In [1]: import numpy as np

In [2]: np.set_printoptions(precision=1, suppress=True, linewidth=120)

In [3]: def rnd(a):
   ...:     return np.round(a, 1) + 0
   ...: 

In [4]: u = np.array([0, -3, 0, 3, 3])

In [5]: feats = u[np.abs(np.subtract.outer(np.arange(5), np.arange(5)))]

In [6]: feats
Out[6]: 
array([[ 0, -3,  0,  3,  3],
       [-3,  0, -3,  0,  3],
       [ 0, -3,  0, -3,  0],
       [ 3,  0, -3,  0, -3],
       [ 3,  3,  0, -3,  0]])

In [7]: # symmetric

In [8]: evals, V = np.linalg.eigh(feats)

In [9]: x0 = np.array([5, -2, -2, -4, -7])

In [10]: rnd(x0 @ feats @ x0 / (x0 @ x0)), rnd(evals[0]), rnd(evals[-1])
Out[10]: (np.float64(-4.3), np.float64(-7.7), np.float64(4.7))

In [11]: rnd(V * np.maximum(evals, 0) @ V.T)
Out[11]: 
array([[ 2.4, -1.1,  0. ,  1.1,  0.6],
       [-1.1,  2.5, -1.5, -0.4,  1.1],
       [ 0. , -1.5,  2.1, -1.5,  0. ],
       [ 1.1, -0.4, -1.5,  2.5, -1.1],
       [ 0.6,  1.1,  0. , -1.1,  2.4]])

In [12]: rnd(V * np.abs(evals) @ V.T)
Out[12]: 
array([[ 4.8,  0.7,  0. , -0.7, -1.8],
       [ 0.7,  5. ,  0. , -0.8, -0.7],
       [ 0. ,  0. ,  4.2,  0. ,  0. ],
       [-0.7, -0.8,  0. ,  5. ,  0.7],
       [-1.8, -0.7,  0. ,  0.7,  4.8]])

In [13]: rnd(np.linalg.det(2 * feats)), rnd(np.linalg.det(feats))
Out[13]: (np.float64(62208.0), np.float64(1944.0))

In [14]: rnd(np.poly(feats))
Out[14]: array([    1.,     0.,   -63.,   108.,   810., -1944.])

In [15]: np.einsum("ij,ji->", feats, feats)
Out[15]: np.int64(126)

In [16]: rnd(np.linalg.eigvals(feats).sum().real)
Out[16]: np.float64(0.0)

In [17]: np.einsum("ii->", feats)
Out[17]: np.int64(0)

In [18]: x0 = np.array([2, 1, 1, 9, 2])

In [19]: y = feats @ x0

In [20]: y
Out[20]: array([ 30,  -3, -30,  -3, -18])

In [21]: rnd(np.linalg.solve(feats, y + feats[:, 3]))
Out[21]: array([ 2.,  1.,  1., 10.,  2.])

In [22]: rnd(np.linalg.solve(feats, 3 * y))
Out[22]: array([ 6.,  3.,  3., 27.,  6.])

In [23]: rnd(np.linalg.eigvalsh(feats).min())
Out[23]: np.float64(-7.7)

In [24]: [round(float(np.linalg.det(feats[:i, :i])), 2) + 0 for i in range(1, 6)]
Out[24]: [0.0, -9.0, 0.0, 324.0, 1944.0]

In [25]: np.all(np.linalg.eigvalsh(feats) > 0)
Out[25]: np.False_

In [26]: try:
    ...:     np.linalg.cholesky(feats)
    ...: except np.linalg.LinAlgError as e:
    ...:     print("failed:", e)
    ...: 
failed: Matrix is not positive definite

In [27]: x0 = np.array([3, 3, -3, 2, -3])

In [28]: y = feats @ x0

In [29]: c, lr = np.zeros(5), 1 / np.linalg.norm(feats, 2) ** 2

In [30]: for i in range(30):
    ...:     c -= lr * feats.T @ (feats @ c - y)
    ...:     if i % 10 == 0: print(i, round(np.linalg.norm(feats @ c - y), 1))
    ...: 
0 15.0
10 0.4
20 0.0

In [31]: rnd(c)
Out[31]: array([ 3.,  3., -3.,  2., -3.])

In [32]: m1 = np.loadtxt("x.csv", delimiter=",")

In [33]: m1
Out[33]: 
array([[ 4.,  3.,  3.,  1.,  3.],
       [ 5.,  3.,  5.,  5.,  6.],
       [ 5.,  5.,  8.,  6., 10.],
       [ 5.,  6.,  8.,  8., 11.],
       [ 7.,  8.,  8., 13., 11.],
       [ 7., 10., 12., 16., 14.],
       [ 7., 11., 13., 18., 18.],
       [ 9., 16., 14., 19., 19.],
       [14., 20., 14., 21., 23.],
       [19., 20., 16., 21., 24.],
       [20., 22., 18., 21., 27.],
       [23., 25., 22., 26., 28.],
       [28., 26., 25., 28., 29.],
       [32., 30., 26., 32., 30.],
       [34., 35., 30., 32., 32.],
       [39., 37., 30., 32., 34.],
       [41., 42., 34., 34., 34.],
       [43., 46., 39., 35., 35.],
       [47., 49., 42., 40., 38.],
       [51., 51., 42., 44., 40.],
       [52., 52., 46., 46., 41.],
       [54., 53., 51., 48., 43.],
       [58., 54., 51., 50., 48.],
       [63., 56., 56., 54., 51.],
       [68., 61., 57., 58., 53.],
       [72., 65., 59., 63., 56.],
       [73., 66., 61., 66., 56.],
       [78., 66., 61., 70., 61.],
       [82., 67., 62., 72., 62.],
       [87., 68., 66., 76., 67.]])

In [34]: cen = (m1 - m1.mean(axis=0)) / m1.std(axis=0)

In [35]: rnd(cen.std(axis=0))
Out[35]: array([1., 1., 1., 1., 1.])

In [36]: np.argwhere(np.abs(cen) > 2)
Out[36]: array([], shape=(0, 2), dtype=int64)

In [37]: c = np.linalg.lstsq(np.delete(cen, 4, axis=1), cen[:, 4])[0]

In [38]: rnd(1 - np.var(cen[:, 4] - np.delete(cen, 4, axis=1) @ c))
Out[38]: np.float64(1.0)

In [39]: rnd(c)
Out[39]: array([ 0.1,  0.3, -0.2,  0.8])

In [40]: M2 = np.array([[4, 2, 0], [4, 3, 1], [5, 2, 3], [2, 4, 0], [2, 3, 2]])

In [41]: np.einsum("ij->j", m1)
Out[41]: array([1127., 1073.,  979., 1055., 1004.])

In [42]: np.einsum("ij,ij->i", m1, m1)
Out[42]: 
array([   44.,   120.,   250.,   310.,   467.,   745.,   987.,  1255.,  1762.,  2034.,  2378.,  3098.,  3710.,  4524.,
        5329.,  5970.,  6913.,  7936.,  9418., 10502., 11321., 12479., 13685., 15758., 17767., 19995., 20898., 22782.,
       24085., 26814.])

In [43]: np.linalg.matrix_rank(np.vstack([m1, M2.T]))
Out[43]: np.int64(5)

In [44]: np.einsum("ik,kj->ij", m1, M2)
Out[44]: 
array([[  51.,   36.,   18.],
       [  79.,   67.,   30.],
       [ 112.,   95.,   49.],
       [ 122.,  109.,   52.],
       [ 148.,  139.,   54.],
       [ 188.,  174.,   74.],
       [ 209.,  199.,   86.],
       [ 246.,  227.,   96.],
       [ 294.,  269.,  108.],
       [ 326.,  286.,  116.],
       [ 354.,  307.,  130.],
       [ 410.,  353.,  147.],
       [ 455.,  383.,  159.],
       [ 502.,  424.,  168.],
       [ 554.,  457.,  189.],
       [ 586.,  479.,  195.],
       [ 638.,  514.,  212.],
       [ 691.,  547.,  233.],
       [ 750.,  599.,  251.],
       [ 786.,  635.,  257.],
       [ 820.,  659.,  272.],
       [ 865.,  690.,  292.],
       [ 899.,  724.,  303.],
       [ 966.,  775.,  326.],
       [1023.,  824.,  338.],
       [1081.,  877.,  354.],
       [1105.,  898.,  361.],
       [1143.,  939.,  371.],
       [1174.,  963.,  377.],
       [1236., 1015.,  400.]])

In [45]: M2.T @ m1.T
Out[45]: 
array([[  51.,   79.,  112.,  122.,  148.,  188.,  209.,  246.,  294.,  326.,  354.,  410.,  455.,  502.,  554.,
         586.,  638.,  691.,  750.,  786.,  820.,  865.,  899.,  966., 1023., 1081., 1105., 1143., 1174., 1236.],
       [  36.,   67.,   95.,  109.,  139.,  174.,  199.,  227.,  269.,  286.,  307.,  353.,  383.,  424.,  457.,
         479.,  514.,  547.,  599.,  635.,  659.,  690.,  724.,  775.,  824.,  877.,  898.,  939.,  963., 1015.],
       [  18.,   30.,   49.,   52.,   54.,   74.,   86.,   96.,  108.,  116.,  130.,  147.,  159.,  168.,  189.,
         195.,  212.,  233.,  251.,  257.,  272.,  292.,  303.,  326.,  338.,  354.,  361.,  371.,  377.,  400.]])

In [46]: M = np.load("test3.npy")

In [47]: M
Out[47]: 
array([[ 0,  0,  0],
       [ 0,  5,  0],
       [ 0,  0,  0],
       [ 0,  9,  0],
       [ 0,  3,  0],
       [ 0,  0,  0],
       [ 6, 15,  2],
       [ 0,  0,  0],
       [ 9,  6,  8],
       [16,  5, 17],
       [ 0,  0,  0],
       [ 2,  7,  0],
       [ 0,  0,  0],
       [ 8, 13,  5],
       [ 0,  0,  0],
       [ 7,  0,  8],
       [ 0, 11,  0],
       [ 8, 13,  5],
       [ 0,  0,  0],
       [ 6,  3,  5],
       [ 3,  0,  2],
       [ 0,  9,  0],
       [ 8, 13,  5],
       [10,  0, 11],
       [ 0,  0,  0],
       [14,  7, 14],
       [ 8,  1,  8],
       [ 0,  0,  0]])

In [48]: C = M[[12, 20]].astype(float)

In [49]: for _ in range(5):
    ...:     idx = np.linalg.norm(M[:, None] - C, axis=-1).argmin(axis=1)
    ...:     C = np.array([M[idx == j].mean(axis=0) for j in range(2)])
    ...: 

In [50]: idx
Out[50]: array([0, 0, 0, 0, 0, 0, 1, 0, 1, 1, 0, 0, 0, 1, 0, 1, 0, 1, 0, 1, 0, 0, 1, 1, 0, 1, 1, 0])

In [51]: np.abs(C[1] - C[0]).argmax()
Out[51]: np.int64(0)
